% python3 -q
>>> import numpy as np
>>> np.set_printoptions(precision=2, suppress=True, linewidth=140)
>>> out = np.array([[-3, 1, -3, 3],
...     [2, 1, 1, 1],
...     [3, 2, -3, -3],
...     [0, -3, -2, 3],
...     [3, 0, -2, -1],
...     [0, -2, 1, -2]])
>>> J = out.T @ out
>>> J
array([[ 31,   5,  -4, -19],
       [  5,  19,  -4,  -7],
       [ -4,  -4,  28,  -5],
       [-19,  -7,  -5,  33]])
>>> np.linalg.matrix_power(J, 3)
array([[ 68281,  23657,  -5401, -68508],
       [ 23657,  14329,  -6049, -24360],
       [ -5401,  -6049,  25889,  -6568],
       [-68508, -24360,  -6568,  77759]])
>>> (J + J.T) / 2
array([[ 31.,   5.,  -4., -19.],
       [  5.,  19.,  -4.,  -7.],
       [ -4.,  -4.,  28.,  -5.],
       [-19.,  -7.,  -5.,  33.]])
>>> np.allclose(J, J.T)
True
>>> np.trace(J)
np.int64(111)
>>> round(np.abs(np.linalg.eigvals(J)).max(), 2)
np.float64(53.15)
>>> x = np.array([5, 1, 0, 1])
>>> h = np.maximum(J @ x, 0)
>>> np.maximum(J @ (3 * x), 0)
array([423, 111,   0,   0])
>>> J * (h > 1e-9)[:, None]
array([[ 31,   5,  -4, -19],
       [  5,  19,  -4,  -7],
       [  0,   0,   0,   0],
       [  0,   0,   0,   0]])
>>> np.flatnonzero(h > 1e-9)
array([0, 1])
>>> np.maximum(J @ x, 0) - np.maximum(-J @ x, 0)
array([141,  37, -29, -69])
>>> np.tanh(J @ x)
array([ 1.,  1., -1., -1.])
>>> x = np.array([1, 0, 0, 1])
>>> target = J @ x
>>> target
array([12, -2, -9, 14])
>>> np.round(np.linalg.solve(J.T, J[3]), 2) + 0
array([0., 0., 0., 1.])
>>> np.round(np.linalg.solve(J, target), 2) + 0
array([1., 0., 0., 1.])
>>> np.round(np.linalg.solve(J, target + J[:, 0]), 2) + 0
array([2., 0., 0., 1.])
>>> np.round(np.linalg.solve(J, -2 * target), 2) + 0
array([-2.,  0.,  0., -2.])
>>> np.round(np.linalg.solve(J, J[:, 1]), 2) + 0
array([0., 1., 0., 0.])
>>> F = np.load("dump.npy")
>>> F
array([[ -0.34,  -2.46,  12.19,   3.58, -15.24],
       [ -0.77,  -5.11, -18.62,   4.92,   1.57],
       [  7.63,  13.62,   1.9 ,  11.01,   5.59],
       [-13.78,   4.98,  -4.16, -12.55,  -3.24],
       [  3.76,  16.09,   9.33,  -6.06,   1.85],
       [ -8.17,  -2.1 ,  -3.52,  -8.76,  15.48],
       [  0.85,   8.5 ,   2.52,   1.67, -17.83],
       [-13.71,   1.84,  -9.66,  10.29,  -3.06],
       [ -1.5 ,   2.99, -10.04, -12.23,  11.76],
       [ 12.04,   0.36,  -6.87, -10.64,   9.72],
       [  5.31,   6.72,  -1.53, -17.42,  -4.55],
       [  4.38, -12.52,  14.54,   2.61,   2.44],
       [ -4.63,   1.62, -17.81,  -3.05,   7.04],
       [ -0.08,  -4.07,  15.71,  -1.44, -11.59],
       [  9.63,  -2.59,  -1.57,   4.25,  16.73],
       [  9.11,   2.84,   9.57, -14.72,  -0.83],
       [  8.68,  -7.7 ,   3.98, -15.58,  -2.62],
       [ -6.81,  -3.44,   0.1 , -12.38, -13.73]])
>>> out = np.c_[F[:, :4] @ np.array([[3, -3, 3, -2], [1, -2, 0, -1], [3, 2, -3, 3], [-1, 2, 2, 2]]), np.array([-5, 3, 2, -4, 0, -1, 1, -2, 3, 4, 0, 4, 1, 3, -4, 2, 5, 2])]
>>> out
array([[ 29.51,  37.48, -30.43,  46.87,  -5.  ],
       [-68.2 , -14.87,  63.39, -39.37,   3.  ],
       [ 31.2 , -24.31,  39.21,  -1.16,   2.  ],
       [-36.29,  -2.04, -53.96, -15.  ,  -4.  ],
       [ 61.42, -36.92, -28.83,  -7.74,   0.  ],
       [-28.41,   4.15, -31.47,  -9.64,  -1.  ],
       [ 16.94, -11.17,  -1.67,   0.7 ,   1.  ],
       [-78.56,  38.71,   8.43,  17.18,  -2.  ],
       [-19.4 , -46.02,   1.16, -54.57,   3.  ],
       [ 26.51, -71.86,  35.45, -66.33,   4.  ],
       [ 35.48, -67.27, -14.32, -56.77,   0.  ],
       [ 41.63,  46.2 , -25.26,  52.6 ,   4.  ],
       [-62.65, -31.07,  33.44, -51.89,   1.  ],
       [ 44.26,  36.92, -50.25,  48.48,   3.  ],
       [ 17.34, -18.35,  42.1 , -12.88,  -4.  ],
       [ 73.6 , -43.31, -30.82, -21.79,   2.  ],
       [ 45.86, -33.84, -17.06, -28.88,   5.  ],
       [-11.19,   2.75, -45.49,  -7.4 ,   2.  ]])
>>> np.round(np.linalg.norm(out - F @ np.linalg.lstsq(F, out)[0], axis=0), 2) + 0
array([ 0.  ,  0.  ,  0.  ,  0.  , 10.29])
>>> np.linalg.matrix_rank(np.c_[F, out])
np.int64(6)
